>>> import numpy as np
>>> np.set_printoptions(precision=2, suppress=True, linewidth=140, legacy="1.25")
>>> rnd = lambda a: np.round(a, 2) + 0
>>> E = np.loadtxt("case3.csv", delimiter=",")
>>> print(rnd(E))
[[-22.58  -5.3    0.31   8.94]
 [-17.98  -4.39   0.68   7.43]
 [-17.82  -4.36   0.69   7.38]
 [-11.67  -3.26   1.06   5.13]
 [ -3.01  -2.     1.     1.01]
 [ -2.19  -1.89   0.87   0.47]
 [ -2.06  -1.87   0.84   0.38]
 [ -0.76  -1.38   0.29  -0.55]
 [ -0.48  -0.89   0.09  -0.47]
 [ -0.46  -0.85   0.08  -0.46]
 [ -0.27  -0.48   0.02  -0.27]
 [ 15.53  13.87   3.63   7.96]
 [ 29.82  23.67   7.18  12.68]
 [ 30.63  24.2    7.38  12.92]
 [ 43.54  32.42  10.55  16.51]
 [ 56.89  40.57  13.8   19.86]
 [ 57.89  41.18  14.04  20.1 ]
 [ 60.61  42.8   14.7   20.75]]
>>> # rank 3
>>> left, sv, VT = np.linalg.svd(E)
>>> V = VT[:(sv > 1e-8).sum()]
>>> rng = np.random.default_rng(261)
>>> x0 = E[5] + -3 * E[1] + rng.integers(2) * np.eye(4)[3]
>>> print(rnd(x0))
[ 51.76  11.28  -1.16 -21.83]
>>> print(rnd(V.T @ V))
[[ 0.9   0.17  0.19 -0.17]
 [ 0.17  0.74 -0.3   0.27]
 [ 0.19 -0.3   0.65  0.31]
 [-0.17  0.27  0.31  0.72]]
>>> Xc = E - E.mean(axis=0)
>>> V = np.linalg.svd(Xc)[2][:3]
>>> A2 = Xc - Xc @ V.T @ V
>>> print(rnd(A2.std(axis=0)))
[0. 0. 0. 0.]
>>> print(rnd((Xc @ V.T).std(axis=0)))
[33.05  4.82  0.72]
>>> print(np.linalg.norm(A2, axis=1).round(6).argmax())
0
